In [1]: import numpy as np

In [2]: np.set_printoptions(precision=2, suppress=True, linewidth=160, sign=" ")

In [3]: X = np.load("case17.npy")

In [4]: X
Out[4]: 
array([[ 0.52, -0.78,  0.86, -0.1 ,  0.2 ,  1.  ],
       [ 0.86,  0.94, -0.96,  0.03,  1.  ,  0.99],
       [-0.1 ,  0.02,  0.02,  0.97, -0.99,  0.68],
       [ 0.87, -0.99,  1.  ,  1.  ,  0.17,  1.  ],
       [-0.43,  0.72, -0.81, -0.73,  0.74, -0.99],
       [-0.1 , -0.14,  0.1 , -0.92, -0.22,  0.49],
       [ 0.38, -0.66,  0.76, -0.41,  0.99,  0.06],
       [ 0.2 , -0.66,  0.8 ,  1.  , -0.99,  0.89],
       [ 0.73, -0.82,  0.91,  0.98, -0.96,  1.  ],
       [-0.83, -0.78,  0.76, -1.  , -1.  , -0.3 ],
       [ 0.71,  0.88, -0.9 ,  0.98,  1.  , -0.29],
       [-0.2 ,  0.35, -0.49, -0.94, -0.9 ,  0.84],
       [ 0.34,  0.95, -0.96,  1.  , -0.02, -0.62],
       [ 0.56,  0.21, -0.02,  1.  ,  0.82, -0.35],
       [ 0.72,  0.43, -0.42,  0.44,  1.  ,  0.67],
       [ 0.29,  0.72, -0.85, -1.  ,  0.93,  1.  ],
       [ 0.35,  0.31, -0.32,  0.9 , -0.74,  0.97],
       [-0.65,  0.33, -0.5 , -0.99, -0.77, -0.96]])

In [5]: gram = np.cov(X, rowvar=False)

In [6]: np.corrcoef(X.T)
Out[6]: 
array([[ 1.  ,  0.01,  0.05,  0.65,  0.51,  0.51],
       [ 0.01,  1.  , -0.99, -0.07,  0.42, -0.33],
       [ 0.05, -0.99,  1.  ,  0.15, -0.38,  0.33],
       [ 0.65, -0.07,  0.15,  1.  , -0.02,  0.21],
       [ 0.51,  0.42, -0.38, -0.02,  1.  , -0.14],
       [ 0.51, -0.33,  0.33,  0.21, -0.14,  1.  ]])

In [7]: np.round(np.linalg.eigvalsh(gram)[::-1], 2) + 0
Out[7]: array([ 1.33,  0.99,  0.53,  0.4 ,  0.02,  0.  ])

In [8]: np.polyfit(X[:, 0], X[:, 3], 1)
Out[8]: array([ 1.11, -0.14])

In [9]: gram.shape
Out[9]: (6, 6)

In [10]: np.round(np.corrcoef(X[:, 0], X[:, 3])[0, 1], 2)
Out[10]: np.float64(0.65)

In [11]: np.argsort(-X.std(axis=0).round(6), kind="stable")
Out[11]: array([ 3,  4,  2,  5,  1,  0])

In [12]: np.argwhere(np.triu(np.abs(np.corrcoef(X.T)) > 0.8, 1))
Out[12]: array([[ 1,  2]])

In [13]: cent = X[[17, 14]].astype(float)

In [14]: for _ in range(7):
    ...:     z = np.linalg.norm(X[:, None] - cent, axis=-1).argmin(axis=1)
    ...:     cent = np.array([X[z == j].mean(axis=0) for j in range(2)])
    ...: 

In [15]: z
Out[15]: array([ 1,  1,  1,  1,  0,  0,  1,  1,  1,  0,  1,  0,  1,  1,  1,  1,  1,  0])

In [16]: np.abs(cent[1] - cent[0]).argmax()
Out[16]: np.int64(3)

In [17]: cen = (X - X.mean(axis=0)) / X.std(axis=0)

In [18]: np.argwhere(np.abs(cen) > 2)
Out[18]: array([[ 9,  0]])

In [19]: c = np.linalg.lstsq(np.delete(cen, 3, axis=1), cen[:, 3])[0]

In [20]: np.abs(c).argmax()
Out[20]: np.int64(1)

In [21]: c
Out[21]: array([ 1.  ,  3.48,  3.4 , -0.74, -0.38])

In [22]: round(float(1 - np.var(cen[:, 3] - np.delete(cen, 3, axis=1) @ c)), 2)
Out[22]: 0.85

In [23]: A = np.loadtxt("test11.csv", delimiter=",")

In [24]: A
Out[24]: 
array([[ 2.,  2.,  3.,  0.,  0.,  0.,  0.,  0.,  0.,  0.,  0.,  0.,  0.],
       [ 0.,  1.,  0.,  0.,  0.,  0.,  0.,  0.,  0.,  0.,  0.,  0.,  0.],
       [ 1.,  1.,  1.,  0.,  0.,  0.,  0.,  0.,  0.,  0.,  0.,  0.,  0.],
       [ 0.,  0.,  0.,  3.,  1., -2.,  0.,  1., -3., -3., -1.,  1., -3.],
       [ 0.,  0.,  0.,  2.,  2.,  0.,  3.,  0.,  0.,  2., -2.,  3., -3.],
       [ 0.,  0.,  0., -3.,  3.,  0., -3.,  1., -2.,  1.,  3.,  1.,  3.],
       [ 0.,  0.,  0., -3., -2.,  3.,  1.,  0., -2., -3.,  1.,  3.,  0.],
       [ 0.,  0.,  0.,  1.,  2.,  1.,  2.,  3.,  1.,  2., -3., -1., -1.],
       [ 0.,  0.,  0.,  3.,  1.,  3., -1., -2.,  1.,  1.,  3.,  1.,  3.],
       [ 0.,  0.,  0.,  0., -2.,  1., -1.,  0.,  0., -3.,  3.,  3.,  3.],
       [ 0.,  0.,  0., -2.,  1., -2.,  2., -3.,  0., -1., -1., -2., -2.],
       [ 0.,  0.,  0.,  1.,  1., -2., -2.,  0., -1., -2.,  1.,  3., -1.],
       [ 0.,  0.,  0.,  0.,  0.,  1., -1., -3.,  1., -3.,  3., -3.,  0.]])

In [25]: M2 = A / np.sqrt((A ** 2).mean(axis=1, keepdims=True))

In [26]: np.linalg.matrix_rank(A - A.mean(axis=1, keepdims=True))
Out[26]: np.int64(12)

In [27]: x0 = np.array([4, 3, 8, 9, 3, 1, 0, 5, 0, 7, 7, 2, 4])

In [28]: target = A @ x0

In [29]: c, lr = np.zeros(13), 1 / np.linalg.norm(A, 2) ** 2

In [30]: for i in range(30):
    ...:     c -= lr * A.T @ (A @ c - target)
    ...:     if i % 10 == 0: print(i, round(np.linalg.norm(A @ c - target), 2))
    ...: 
0 68.78
10 9.04
20 5.12

In [31]: round(np.linalg.cond(A), 2)
Out[31]: np.float64(46.53)

In [32]: rng = np.random.default_rng(19)

In [33]: z = rng.permutation(13)

In [34]: M2 = A[:, z] * rng.choice([-1, 1], 13)

In [35]: M2
Out[35]: 
array([[-0., -0.,  0., -0.,  2.,  0., -0.,  3., -0., -2.,  0.,  0.,  0.],
       [-0., -0.,  0., -0.,  0.,  0., -0.,  0., -0., -1.,  0.,  0.,  0.],
       [-0., -0.,  0., -0.,  1.,  0., -0.,  1., -0., -1.,  0.,  0.,  0.],
       [ 3.,  3.,  1., -1.,  0., -1.,  2.,  0.,  3., -0.,  3.,  1.,  0.],
       [-2., -0.,  0., -2.,  0., -2., -0.,  0.,  3., -0.,  2.,  3.,  3.],
       [-1.,  2.,  1., -3.,  0.,  3., -0.,  0., -3., -0., -3.,  1., -3.],
       [ 3.,  2.,  0.,  2.,  0.,  1., -3.,  0., -0., -0., -3.,  3.,  1.],
       [-2., -1.,  3., -2.,  0., -3., -1.,  0.,  1., -0.,  1., -1.,  2.],
       [-1., -1., -2., -1.,  0.,  3., -3.,  0., -3., -0.,  3.,  1., -1.],
       [ 3., -0.,  0.,  2.,  0.,  3., -1.,  0., -3., -0.,  0.,  3., -1.],
       [ 1., -0., -3., -1.,  0., -1.,  2.,  0.,  2., -0., -2., -2.,  2.],
       [ 2.,  1.,  0., -1.,  0.,  1.,  2.,  0.,  1., -0.,  1.,  3., -2.],
       [ 3., -1., -3., -0.,  0.,  3., -1.,  0., -0., -0.,  0., -3., -1.]])

In [36]: Uu, _, VT = np.linalg.svd(A.T @ M2)

In [37]: z
Out[37]: array([  9,   8,   7,   4,   0,  10,   5,   2,  12,   1,   3,  11,   6])

In [38]: round(np.abs(np.linalg.eigvals(M2)).max(), 2)
Out[38]: np.float64(4.82)

In [39]: np.sort(np.abs(np.linalg.eigvals(M2)))
Out[39]: array([ 1.08,  1.15,  1.15,  2.19,  2.19,  4.21,  4.21,  4.32,  4.49,  4.78,  4.78,  4.82,  4.82])

In [40]: np.allclose(M2 @ M2.T, M2.T @ M2)
Out[40]: False

In [41]: M2 = A[0, 0] * A[1:] - np.outer(A[1:, 0], A[0])

In [42]: M2
Out[42]: 
array([[ 0.,  2.,  0.,  0.,  0.,  0.,  0.,  0.,  0.,  0.,  0.,  0.,  0.],
       [ 0.,  0., -1.,  0.,  0.,  0.,  0.,  0.,  0.,  0.,  0.,  0.,  0.],
       [ 0.,  0.,  0.,  6.,  2., -4.,  0.,  2., -6., -6., -2.,  2., -6.],
       [ 0.,  0.,  0.,  4.,  4.,  0.,  6.,  0.,  0.,  4., -4.,  6., -6.],
       [ 0.,  0.,  0., -6.,  6.,  0., -6.,  2., -4.,  2.,  6.,  2.,  6.],
       [ 0.,  0.,  0., -6., -4.,  6.,  2.,  0., -4., -6.,  2.,  6.,  0.],
       [ 0.,  0.,  0.,  2.,  4.,  2.,  4.,  6.,  2.,  4., -6., -2., -2.],
       [ 0.,  0.,  0.,  6.,  2.,  6., -2., -4.,  2.,  2.,  6.,  2.,  6.],
       [ 0.,  0.,  0.,  0., -4.,  2., -2.,  0.,  0., -6.,  6.,  6.,  6.],
       [ 0.,  0.,  0., -4.,  2., -4.,  4., -6.,  0., -2., -2., -4., -4.],
       [ 0.,  0.,  0.,  2.,  2., -4., -4.,  0., -2., -4.,  2.,  6., -2.],
       [ 0.,  0.,  0.,  0.,  0.,  2., -2., -6.,  2., -6.,  6., -6.,  0.]])

In [43]: np.flatnonzero(~M2.round(6).any(axis=1))
Out[43]: array([], dtype=int64)

In [44]: A[:, 0] / A[0, 0]
Out[44]: array([ 1. ,  0. ,  0.5,  0. ,  0. ,  0. ,  0. ,  0. ,  0. ,  0. ,  0. ,  0. ,  0. ])

In [45]: theta = rng.uniform(0, 2 * np.pi, 23)

In [46]: q, _ = np.linalg.qr(np.array([[-0.3, 0.2],
    ...:     [2.4, -2.6],
    ...:     [-0.1, -0.4],
    ...:     [0.4, 0.1],
    ...:     [0.2, 0.7],
    ...:     [0.3, -0.2],
    ...:     [0.7, -1.0],
    ...:     [-1.4, 2.5],
    ...:     [-0.4, -1.1]]))

In [47]: E = 3 * np.c_[np.cos(theta), np.sin(theta)] @ q.T

In [48]: E.round(2) + 0
Out[48]: 
array([[ 0.09, -1.67, -0.41,  0.22,  0.72, -0.09, -0.71,  1.9 , -1.16],
       [ 0.36, -2.28,  0.38, -0.68, -0.7 , -0.36, -0.53,  0.78,  1.24],
       [ 0.35, -2.33,  0.35, -0.65, -0.64, -0.35, -0.56,  0.88,  1.14],
       [ 0.03, -1.36, -0.5 ,  0.36,  0.89, -0.03, -0.66,  1.86, -1.45],
       [-0.36,  2.19, -0.44,  0.73,  0.8 ,  0.36,  0.48, -0.61, -1.4 ],
       [-0.23,  2.28,  0.11,  0.16, -0.18,  0.23,  0.76, -1.73,  0.25],
       [-0.16,  1.97,  0.29, -0.06, -0.51,  0.16,  0.75, -1.87,  0.8 ],
       [-0.21,  0.33, -0.71,  0.79,  1.28,  0.21, -0.23,  1.15, -2.16],
       [ 0.34, -2.39,  0.27, -0.58, -0.51, -0.34, -0.62,  1.06,  0.93],
       [-0.24,  0.57, -0.71,  0.82,  1.29,  0.24, -0.16,  1.  , -2.17],
       [ 0.25, -2.32, -0.07, -0.21,  0.12, -0.25, -0.76,  1.68, -0.13],
       [ 0.34, -2.4 ,  0.27, -0.57, -0.5 , -0.34, -0.62,  1.08,  0.9 ],
       [-0.35,  2.38, -0.3 ,  0.6 ,  0.56,  0.35,  0.6 , -1.  , -0.99],
       [ 0.35, -1.76,  0.59, -0.83, -1.07, -0.35, -0.27,  0.03,  1.84],
       [ 0.03, -1.34, -0.5 ,  0.36,  0.89, -0.03, -0.66,  1.86, -1.46],
       [ 0.24, -2.3 , -0.09, -0.19,  0.15, -0.24, -0.76,  1.71, -0.18],
       [-0.11,  1.77,  0.37, -0.18, -0.66,  0.11,  0.73, -1.9 ,  1.06],
       [ 0.02,  1.07,  0.56, -0.46, -1.  , -0.02,  0.6 , -1.8 ,  1.65],
       [-0.3 ,  1.14, -0.68,  0.86,  1.24,  0.3 ,  0.03,  0.57, -2.11],
       [ 0.27, -2.39,  0.  , -0.29, -0.02, -0.27, -0.74,  1.58,  0.1 ],
       [-0.04, -0.91, -0.59,  0.51,  1.06,  0.04, -0.57,  1.75, -1.75],
       [ 0.35, -2.38,  0.3 , -0.6 , -0.56, -0.35, -0.6 ,  1.  ,  1.  ],
       [-0.33,  1.55, -0.63,  0.85,  1.15,  0.33,  0.18,  0.19, -1.96]])

In [49]: M2 = X + rng.integers(-2, 3, (18, 4)) @ rng.integers(-2, 3, (4, 6))

In [50]: M2
Out[50]: 
array([[ 0.52, -1.78, -0.14,  5.9 ,  7.2 ,  3.  ],
       [-1.14, -4.06, -1.96, -3.97, -4.  ,  0.99],
       [ 0.9 ,  4.02,  4.02, -0.03, -3.99, -0.32],
       [ 0.87,  1.01, -1.  ,  1.  ,  0.17,  1.  ],
       [ 1.57,  4.72, -0.81, -2.73,  0.74, -2.99],
       [-0.1 , -1.14,  3.1 , -6.92, -7.22, -1.51],
       [-1.62, -5.66, -2.24, -4.41, -3.01,  0.06],
       [-1.8 , -4.66, -3.2 ,  3.  ,  1.01,  2.89],
       [ 1.73,  2.18, -0.09, -0.02, -0.96,  0.  ],
       [-2.83, -7.78, -4.24, -5.  , -3.  , -0.3 ],
       [-1.29, -3.12, -8.9 , -3.02, -1.  , -0.29],
       [-2.2 , -5.65, -4.49, -4.94, -3.9 ,  0.84],
       [ 0.34, -0.05, -1.96,  7.  ,  6.98,  1.38],
       [ 0.56,  2.21,  1.98, -5.  , -7.18, -2.35],
       [-0.28, -4.57, -3.42,  1.44,  4.  ,  1.67],
       [ 0.29, -2.28, -1.85, -7.  , -3.07, -1.  ],
       [ 2.35,  5.31,  2.68,  4.9 ,  3.26,  0.97],
       [ 3.35,  7.33,  8.5 ,  1.01,  1.23, -2.96]])

In [51]: M2 - X
Out[51]: 
array([[ 0., -1., -1.,  6.,  7.,  2.],
       [-2., -5., -1., -4., -5.,  0.],
       [ 1.,  4.,  4., -1., -3., -1.],
       [ 0.,  2., -2.,  0.,  0.,  0.],
       [ 2.,  4.,  0., -2.,  0., -2.],
       [ 0., -1.,  3., -6., -7., -2.],
       [-2., -5., -3., -4., -4.,  0.],
       [-2., -4., -4.,  2.,  2.,  2.],
       [ 1.,  3., -1., -1.,  0., -1.],
       [-2., -7., -5., -4., -2.,  0.],
       [-2., -4., -8., -4., -2.,  0.],
       [-2., -6., -4., -4., -3.,  0.],
       [ 0., -1., -1.,  6.,  7.,  2.],
       [ 0.,  2.,  2., -6., -8., -2.],
       [-1., -5., -3.,  1.,  3.,  1.],
       [ 0., -3., -1., -6., -4., -2.],
       [ 2.,  5.,  3.,  4.,  4.,  0.],
       [ 4.,  7.,  9.,  2.,  2., -2.]])

In [52]: np.linalg.matrix_rank(M2 - X, tol=1e-8)
Out[52]: np.int64(4)

In [53]: np.round(np.linalg.svd(M2 - X, compute_uv=False), 2) + 0
Out[53]: array([ 27.19,  21.95,   7.62,   4.37,   0.  ,   0.  ])
